$ python3 -q
>>> import numpy as np
>>> np.set_printoptions(suppress=True, linewidth=200)
>>> K = np.loadtxt("dump.csv", delimiter=",")
>>> print(K)
[[4. 0. 0.]
 [0. 4. 3.]
 [0. 3. 4.]]
>>> # 2 blocks once reordered
>>> ev, vecs = np.linalg.eigh(K)
>>> x0 = np.array([1, 3, 1])
>>> print((np.sign(vecs[:, -1].round(6)) == np.sign(vecs[0, -1].round(6))).astype(int))
[1 0 0]
>>> print(np.abs(K).sum(axis=1).max(), np.abs(ev).max())
7.0 7.0
>>> M2 = K / np.linalg.norm(K, axis=1, keepdims=True)
>>> gram = M2 @ M2.T
>>> print(np.argwhere(np.triu(np.abs(gram) > 0.95, 1)))
[[1 2]]
>>> print(gram[2].round(1))
[0. 1. 1.]
>>> print((np.abs(gram) > 0.9).astype(int))
[[1 0 0]
 [0 1 1]
 [0 1 1]]
>>> print((gram - 2 * np.eye(3)).round(6).argmax(axis=1))
[1 2 1]
>>> q, vecs = np.linalg.qr(K[:, :2])[0], np.linalg.qr(K[:, 2:])[0]
>>> sigma = np.linalg.svd(q.T @ vecs, compute_uv=False)
>>> print(np.round(np.degrees(np.arccos(sigma.clip(0, 1))), 1))
[16.3]
>>> ev, vecs = np.linalg.eig(K)
>>> print(np.round(np.sort(np.linalg.eigvals(K.T)), 1))
[1. 4. 7.]
>>> x0 = np.ones(3)
>>> for _ in range(5):
...     x0 = K @ x0
...     x0 /= np.linalg.norm(x0)
...     print(round(x0 @ K @ x0, 1))
... 
6.6
6.8
6.9
7.0
7.0
>>> print(round(np.linalg.eigvalsh(K)[-1], 1))
7.0
>>> M = np.load("test12.npy")
>>> print(M.round(1) + 0)
[[ 0.4  0.4 -0.1 -0.1 -0.1  0. ]
 [ 0.4  0.5  0.1 -0.2 -0.1  0. ]
 [-0.1  0.1  1.  -0.1 -0.1 -0.1]
 [-0.1 -0.2 -0.1  0.4 -0.4  0.1]
 [-0.1 -0.1 -0.1 -0.4  0.7 -0.2]
 [ 0.   0.  -0.1  0.1 -0.2  0.1]]
>>> # looks like rank 3
>>> print(np.linalg.matrix_rank(M, rtol=0.1))
3
>>> print([round(float(x), 1) for x in np.linalg.svd(M, compute_uv=False)[:3]])
[1.0, 1.0, 1.0]
>>> print(round(np.linalg.norm(M, 2) / np.linalg.norm(M), 1))
0.6
>>> rank = np.linalg.matrix_rank(M)
>>> print(rank)
3
>>> N = np.linalg.svd(M)[2][rank:].T
>>> print(N.shape)
(6, 3)
>>> print([int(np.linalg.matrix_rank(M[:, :j + 1])) for j in range(6)])
[1, 2, 3, 3, 3, 3]
>>> print(np.linalg.matrix_rank(M.T @ M), np.linalg.matrix_rank(M @ M.T))
3 3
>>> x0 = np.array([5, 5, 1, 5, 0, 8])
>>> print(np.round(M @ x0, 1))
[ 3.6  3.8 -0.1  1.3 -4.6  1. ]
>>> print(round((x0 - M @ x0) @ (M @ x0), 1))
0.0
>>> data = np.load("m.npy")
>>> print(data)
[[-2 -1  0  1  2]
 [ 3  4  5  6  7]
 [ 8  9 10 11 12]
 [13 14 15 16 17]]
>>> print(np.abs(np.diag(np.linalg.qr(data)[1])) > 1e-9)
[ True  True False False]
>>> print(np.round(data @ np.linalg.pinv(data) @ data, 1) + 0)
[[-2. -1.  0.  1.  2.]
 [ 3.  4.  5.  6.  7.]
 [ 8.  9. 10. 11. 12.]
 [13. 14. 15. 16. 17.]]
>>> print(np.allclose(data[:-1].T @ np.linalg.lstsq(data[:-1].T, data[-1])[0], data[-1]))
True
>>> def softmax(z):
...     e = np.exp(z - z.max(axis=-1, keepdims=True))
...     return e / e.sum(axis=-1, keepdims=True)
... 
>>> print(softmax(data).sum(axis=1))
[1. 1. 1. 1.]
>>> S = data @ data.T / np.sqrt(5)
>>> print(softmax(S).round(6).argmax(axis=1))
[0 3 3 3]
>>> print(np.round(softmax(S + np.triu(np.full(S.shape, -np.inf), 1)), 1) + 0)
[[1. 0. 0. 0.]
 [0. 1. 0. 0.]
 [0. 0. 1. 0.]
 [0. 0. 0. 1.]]
>>> print(softmax(S)[1] @ data)
[13. 14. 15. 16. 17.]
>>> print(np.round(np.linalg.norm(data, 2), 1))
42.1
>>> print(round(np.linalg.norm(data[2], 1), 1), round(np.linalg.norm(data[2], np.inf), 1))
50.0 12.0
>>> print(np.round(np.linalg.norm(data, axis=0), 1))
[15.7 17.1 18.7 20.3 22. ]
>>> print(np.round(np.linalg.norm(data, "nuc"), 1))
45.9
>>> print(data[2] @ data[1])
260
>>> J = np.loadtxt("w.csv", delimiter=",")
>>> print(J)
[[-0.3 -0.2  0.8 -1.1]
 [ 2.1  0.   0.4 -0.3]
 [ 4.2 -1.   0.4  0.6]]
>>> # column 0 is much longer than the rest
>>> print(np.round(np.linalg.norm(J, axis=1), 1))
[1.4 2.2 4.4]
>>> print(np.linalg.norm(J, axis=1).argmax())
2
>>> x0 = np.array([0, 2, 9, 2])
>>> print(J @ np.eye(4)[1])
[-0.2  0.  -1. ]
>>> print(J @ x0)
[4.6 3.  2.8]
>>> print(np.einsum("ij,j->i", J, x0))
[4.6 3.  2.8]
>>> print(np.sign((J @ x0).round(6)))
[1. 1. 1.]
>>> print((J @ x0).argmax())
0
>>> print((J * x0).sum(axis=1))
[4.6 3.  2.8]
>>> print(J @ (2 * x0))
[9.2 6.  5.6]
>>> W = np.array([[-3, -2], [-1, -2], [0, -3], [0, 3]])
>>> c = np.array([8, 4])
>>> act = np.maximum(J @ W + c, 0)
>>> print(np.round((act > 0).mean(axis=0), 1))
[0.7 0. ]
>>> print((act > 0).astype(int))
[[1 0]
 [1 0]
 [0 0]]
>>> cent = np.array([[8, -8], [0, 7]])
>>> print(W @ cent)
[[-24  10]
 [ -8  -6]
 [  0 -21]
 [  0  21]]
>>> print(np.round(act @ cent, 1))
[[ 72.8 -72.8]
 [ 13.6 -13.6]
 [  0.    0. ]]
>>> M2 = np.array([[1, 3], [3, 2], [0, 1], [3, 0]])
>>> print(np.vstack([J, M2.T]).shape)
(5, 4)
>>> M2 @ J
Traceback (most recent call last):
  File "<python-input-77>", line 1, in <module>
    M2 @ J
    ~~~^~~
ValueError: matmul: Input operand 1 has a mismatch in its core dimension 0, with gufunc signature (n?,k),(k,m?)->(n?,m?) (size 3 is different from 2)
>>> print(np.round(np.einsum("ij->j", J), 1))
[ 6.  -1.2  1.6 -0.8]
>>> print(np.linalg.matrix_rank(J @ M2))
2
>>> print(np.round(np.einsum("ik,kj->ij", J, M2), 1))
[[-4.2 -0.5]
 [ 1.2  6.7]
 [ 3.  11. ]]
>>> A = np.load("arr.npy")
>>> print(A)
[[ 2  0  0  0 -2]
 [ 0  0  2  1  0]
 [ 0 -1 -1  1  0]
 [ 0  1  2  0  0]
 [-2  0  0  0 -2]]
>>> # 2 blocks once reordered
>>> rng = np.random.default_rng(612028)
>>> z = rng.permutation(5)
>>> print(z)
[2 3 1 4 0]
>>> M2 = A[z][:, z]
>>> print(M2)
[[-1  1 -1  0  0]
 [ 2  0  1  0  0]
 [ 2  1  0  0  0]
 [ 0  0  0 -2 -2]
 [ 0  0  0 -2  2]]
>>> print(np.trace(M2))
-1
>>> print(np.round(np.sort(np.abs(np.linalg.eigvals(M2))), 1))
[1.  1.  1.  2.8 2.8]
>>> print(round(np.linalg.det(2 * A), 1), round(np.linalg.det(A), 1))
-256.0 -8.0
>>> print(round(np.linalg.eigvals(A).sum().real, 1))
-1.0
>>> print(np.round(np.linalg.det(A[::-1]), 1))
-8.0
>>> M2 = np.array([[2, 1, 2], [2, 0, 0], [2, 1, 1], [2, 1, 0], [2, 2, 1]])
>>> print(np.vstack([A, M2.T]).shape)
(8, 5)
>>> print(M2.T @ A.T)
[[ 0  6 -2  6 -8]
 [-2  3  0  2 -6]
 [ 2  2 -1  2 -6]]
>>> print(np.linalg.matrix_rank(A @ M2))
3
>>> M2 @ A
Traceback (most recent call last):
  File "<python-input-98>", line 1, in <module>
    M2 @ A
    ~~~^~~
ValueError: matmul: Input operand 1 has a mismatch in its core dimension 0, with gufunc signature (n?,k),(k,m?)->(n?,m?) (size 5 is different from 3)
>>> mat = np.load("case8.npy")
>>> print(mat)
[[0. 3. 2.]
 [3. 0. 0.]
 [2. 0. 0.]]
>>> # equal to its transpose
>>> proj = np.triu(np.array([[-1, 0, 0], [0, 2, -1], [-1, 1, 0]]), 1) + np.eye(3)
>>> M2 = proj @ mat @ np.linalg.inv(proj)
>>> print(M2)
[[0. 3. 5.]
 [1. 0. 0.]
 [2. 0. 0.]]
>>> print(proj @ mat - mat @ proj)
[[ 0.  0.  3.]
 [-2.  0.  0.]
 [ 0.  0.  0.]]
>>> print(np.round(np.poly(M2), 1) + 0)
[  1.   0. -13.   0.]
>>> ev, vecs = np.linalg.eigh(mat)
>>> print(np.round(vecs.T @ mat @ vecs, 1) + 0)
[[-3.6  0.   0. ]
 [ 0.   0.   0. ]
 [ 0.   0.   3.6]]
>>> print(np.round(vecs.T @ vecs, 1) + 0)
[[1. 0. 0.]
 [0. 1. 0.]
 [0. 0. 1.]]
>>> print((ev > 1e-8).sum(), (ev < -1e-8).sum())
1 1
>>> print(ev.round(1))
[-3.6  0.   3.6]
>>> print(np.abs(vecs[:, -1]).round(6).argmax())
0
>>> print(np.round(np.linalg.svd(mat, compute_uv=False), 1) + 0)
[3.6 3.6 0. ]
>>> print(np.round(vecs @ np.diag(ev) @ vecs.T, 1) + 0)
[[0. 3. 2.]
 [3. 0. 0.]
 [2. 0. 0.]]
>>> print(np.round(np.linalg.eigvalsh(mat @ mat), 1))
[ 0. 13. 13.]
>>> print(np.linalg.lstsq(mat[:-1].T, mat[-1])[2])
2
>>> print(np.allclose(mat[:-1].T @ np.linalg.lstsq(mat[:-1].T, mat[-1])[0], mat[-1]))
True
>>> print(np.abs(np.diag(np.linalg.qr(mat)[1])) > 1e-9)
[ True  True False]
>>> left, sigma, Vt = np.linalg.svd(mat)
>>> print(np.argmax(sigma[:-1] / (sigma[1:] + 1e-6)) + 1)
2
>>> print(sigma.round(1) + 0)
[3.6 3.6 0. ]
>>> M2 = left[:, :2] @ np.diag(sigma[:2]) @ Vt[:2]
>>> print(np.linalg.matrix_rank(mat, rtol=0.05))
2
>>> print(M2.round(1) + 0)
[[0. 3. 2.]
 [3. 0. 0.]
 [2. 0. 0.]]
>>> print(round(float(np.linalg.norm(mat - M2, 2)), 1), round(sigma[2], 1))
0.0 0.0
>>> print(np.linalg.matrix_rank(M2))
2
